$ python3 -q
>>> import numpy as np
>>> np.set_printoptions(suppress=True, linewidth=200)
>>> rd = lambda a: np.round(a, 2) + 0
>>> A = np.load("out6.npy")
>>> A
array([[-2.,  1.,  1.],
       [ 1., -2.,  1.],
       [ 1.,  1., -2.]])
>>> rng = np.random.default_rng(68)
>>> z = rng.permutation(3)
>>> z
array([1, 0, 2])
>>> other = A[z][:, z]
>>> np.trace(other)
np.float64(-6.0)
>>> np.allclose(other, A)
True
>>> Uu, sigma, Vt = np.linalg.svd(A)
>>> rd(sigma)
array([3., 3., 0.])
>>> other = Uu[:, :2] @ np.diag(sigma[:2]) @ Vt[:2]
>>> rd(np.linalg.norm(A - other, 2)), rd(sigma[2])
(np.float64(0.0), np.float64(0.0))
>>> np.linalg.matrix_rank(other)
np.int64(2)
>>> other = A[0, 0] * A[1:] - np.outer(A[1:, 0], A[0])
>>> other
array([[ 0.,  3., -3.],
       [ 0., -3.,  3.]])
>>> A[:, 0] / A[0, 0]
array([ 1. , -0.5, -0.5])
>>> np.linalg.matrix_rank(other), np.linalg.matrix_rank(A)
(np.int64(1), np.int64(2))
>>> rank = np.linalg.matrix_rank(A)
>>> rank
np.int64(2)
>>> N = np.linalg.svd(A)[2][rank:].T
>>> rd(A @ N)
array([[0.],
       [0.],
       [0.]])
>>> [int(np.linalg.matrix_rank(np.delete(A, i, axis=0))) for i in range(3)]
[2, 2, 2]
>>> rd(N @ N.T)
array([[0.33, 0.33, 0.33],
       [0.33, 0.33, 0.33],
       [0.33, 0.33, 0.33]])
>>> rd(N[:, 0] / N[np.abs(N[:, 0]).round(6).argmax(), 0])
array([1., 1., 1.])
